$ python -q
>>> import numpy as np
>>> from numpy import linalg as LA
>>> np.set_printoptions(precision=2, suppress=True, linewidth=200, sign=" ")
>>> X = np.load("case18.npy")
>>> X
array([[ 1,  0,  0,  0,  0,  0,  0,  0,  0,  0,  0],
       [ 0,  1,  0,  0,  0,  0,  0,  0,  0,  0,  0],
       [ 0,  0,  0,  1,  0,  0,  0,  0,  0,  0,  0],
       [ 0,  0,  1,  0,  0,  0,  0,  0,  0,  0,  0],
       [ 0,  0,  0,  0,  0,  1,  0,  0,  0,  0,  0],
       [ 0,  0,  0,  0,  0,  0,  0,  0,  0,  0,  1],
       [ 0,  0,  0,  0,  0,  0,  1,  0,  0,  0,  0],
       [ 0,  0,  0,  0,  0,  0,  0,  0,  1,  0,  0],
       [ 0,  0,  0,  0,  0,  0,  0,  0,  0,  1,  0],
       [ 0,  0,  0,  0,  1,  0,  0,  0,  0,  0,  0],
       [ 0,  0,  0,  0,  0,  0,  0,  1,  0,  0,  0]])
>>> other = LA.inv(X)
>>> round(float(LA.cond(X)), 2)
1.0
>>> np.round(LA.det(X) * LA.det(other), 2)
np.float64(1.0)
>>> (np.abs(other) > 1e-9).astype(int)
array([[ 1,  0,  0,  0,  0,  0,  0,  0,  0,  0,  0],
       [ 0,  1,  0,  0,  0,  0,  0,  0,  0,  0,  0],
       [ 0,  0,  0,  1,  0,  0,  0,  0,  0,  0,  0],
       [ 0,  0,  1,  0,  0,  0,  0,  0,  0,  0,  0],
       [ 0,  0,  0,  0,  0,  0,  0,  0,  0,  1,  0],
       [ 0,  0,  0,  0,  1,  0,  0,  0,  0,  0,  0],
       [ 0,  0,  0,  0,  0,  0,  1,  0,  0,  0,  0],
       [ 0,  0,  0,  0,  0,  0,  0,  0,  0,  0,  1],
       [ 0,  0,  0,  0,  0,  0,  0,  1,  0,  0,  0],
       [ 0,  0,  0,  0,  0,  0,  0,  0,  1,  0,  0],
       [ 0,  0,  0,  0,  0,  1,  0,  0,  0,  0,  0]])
